In [1]: import numpy as np

In [2]: np.set_printoptions(precision=3, suppress=True, linewidth=100, floatmode="fixed")

In [3]: def rnd(a):
   ...:     return np.round(a, 3) + 0
   ...: 

In [4]: A2 = np.array([[8, 9, -7, 7, -8],
   ...:     [-4, 8, 0, -9, -5],
   ...:     [-3, -5, 5, 6, 2],
   ...:     [2, 2, -5, -4, -3],
   ...:     [4, -5, -8, -9, 0]])

In [5]: arr = A2 + A2.T

In [6]: arr
Out[6]: 
array([[ 16,   5, -10,   9,  -4],
       [  5,  16,  -5,  -7, -10],
       [-10,  -5,  10,   1,  -6],
       [  9,  -7,   1,  -8, -12],
       [ -4, -10,  -6, -12,   0]])

In [7]: q, V = np.linalg.qr(arr[:, :4])[0], np.linalg.qr(arr[:, 4:])[0]

In [8]: sig = np.linalg.svd(q.T @ V, compute_uv=False)

In [9]: (sig > 0.9).sum()
Out[9]: np.int64(0)

In [10]: rnd(np.linalg.norm(q @ q.T - V @ V.T, 2))
Out[10]: np.float64(1.0)

In [11]: rnd(sig)
Out[11]: array([0.846])

In [12]: rnd(np.degrees(np.arccos(sig.clip(0, 1))))
Out[12]: array([32.246])

In [13]: rng = np.random.default_rng(29957)

In [14]: lab = rng.permutation(5)

In [15]: lab
Out[15]: array([0, 4, 2, 3, 1])

In [16]: A2 = arr[lab][:, lab]

In [17]: np.trace(A2)
Out[17]: np.int64(34)

In [18]: rnd(np.linalg.det(A2)), rnd(np.linalg.det(arr[lab]))
Out[18]: (np.float64(740016.0), np.float64(-740016.0))

In [19]: np.allclose(A2, arr)
Out[19]: False

In [20]: vals, V = np.linalg.eigh(arr)

In [21]: rnd(V.T @ V)
Out[21]: 
array([[1.000, 0.000, 0.000, 0.000, 0.000],
       [0.000, 1.000, 0.000, 0.000, 0.000],
       [0.000, 0.000, 1.000, 0.000, 0.000],
       [0.000, 0.000, 0.000, 1.000, 0.000],
       [0.000, 0.000, 0.000, 0.000, 1.000]])

In [22]: rnd(np.linalg.svd(arr, compute_uv=False))
Out[22]: array([29.141, 21.574, 16.829, 14.446,  4.842])

In [23]: rnd(vals.sum()), np.trace(arr)
Out[23]: (np.float64(34.0), np.int64(34))

In [24]: rnd(np.abs(V[:, -1]))
Out[24]: array([0.683, 0.533, 0.412, 0.134, 0.247])

In [25]: rnd(V @ np.diag(vals) @ V.T)
Out[25]: 
array([[ 16.000,   5.000, -10.000,   9.000,  -4.000],
       [  5.000,  16.000,  -5.000,  -7.000, -10.000],
       [-10.000,  -5.000,  10.000,   1.000,  -6.000],
       [  9.000,  -7.000,   1.000,  -8.000, -12.000],
       [ -4.000, -10.000,  -6.000, -12.000,   0.000]])

In [26]: np.unique(vals.round(6) + 0, return_counts=True)[1]
Out[26]: array([1, 1, 1, 1, 1])

In [27]: rnd(np.linalg.eigvalsh(arr @ arr))
Out[27]: array([ 23.441, 208.681, 283.225, 465.456, 849.197])
